% python3 -q
>>> import numpy as np
>>> from numpy import linalg as LA
>>> np.set_printoptions(precision=1, suppress=True, linewidth=160, floatmode="fixed")
>>> tidy = lambda a: np.round(a, 1) + 0
>>> arr = np.array([[1, 0, 0, 0], [1, 1, 0, 0], [5, 1, 1, 0], [5, 3, 6, 1]])
>>> w1 = np.array([[4, 5, 2], [1, 8, 8], [5, 4, 4], [4, 6, 6]])
>>> beta = np.array([-1, 4, 1])
>>> hid = np.maximum(arr @ w1 + beta, 0)
>>> hid
array([[ 3,  9,  3],
       [ 4, 17, 11],
       [25, 41, 23],
       [56, 83, 65]])
>>> LA.matrix_rank(hid)
np.int64(3)
>>> cent = np.array([[1, 3, -2], [-1, -3, 1], [-3, 2, -5]])
>>> w1 @ cent
array([[ -7,   1, -13],
       [-31,  -5, -34],
       [-11,  11, -26],
       [-20,   6, -32]])
>>> hid @ cent
array([[ -15,  -12,  -12],
       [ -46,  -17,  -46],
       [ -85,   -2, -124],
       [-222,   49, -354]])
>>> (hid @ cent).round(6).argmax(axis=1)
array([1, 1, 1, 1])
>>> ev, evecs = LA.eig(arr)
>>> ev
array([1.0, 1.0, 1.0, 1.0])
>>> np.prod(ev)
np.float64(1.0)
>>> arr @ evecs[:, 0] - ev[0] * evecs[:, 0]
array([0.0, 0.0, 0.0, 0.0])
>>> tidy(np.sort(LA.eigvals(LA.inv(arr))))
array([1.0+0.0j, 1.0+0.0j, 1.0+0.0j, 1.0+0.0j])
>>> B = LA.inv(arr)
>>> tidy(LA.cond(arr))
np.float64(223.7)
>>> np.allclose(B, arr.T)
False
>>> tidy(LA.det(arr) * B)
array([[ 1.0,  0.0,  0.0,  0.0],
       [-1.0,  1.0,  0.0,  0.0],
       [-4.0, -1.0,  1.0,  0.0],
       [22.0,  3.0, -6.0,  1.0]])
>>> tidy(B)
array([[ 1.0,  0.0,  0.0,  0.0],
       [-1.0,  1.0,  0.0,  0.0],
       [-4.0, -1.0,  1.0,  0.0],
       [22.0,  3.0, -6.0,  1.0]])
>>> tidy(np.abs(LA.svd(arr)[2][-1]))
array([0.0, 0.0, 0.2, 1.0])
>>> round(np.log10(LA.cond(arr)))
2
>>> [round(float(x), 1) for x in LA.svd(arr, compute_uv=False)[:3]]
[9.5, 3.0, 0.8]
>>> tidy(LA.norm(arr, 2) / LA.norm(arr))
np.float64(0.9)
>>> np.argsort(-LA.norm(arr, axis=0).round(6), kind="stable")[:3]
array([0, 2, 1])
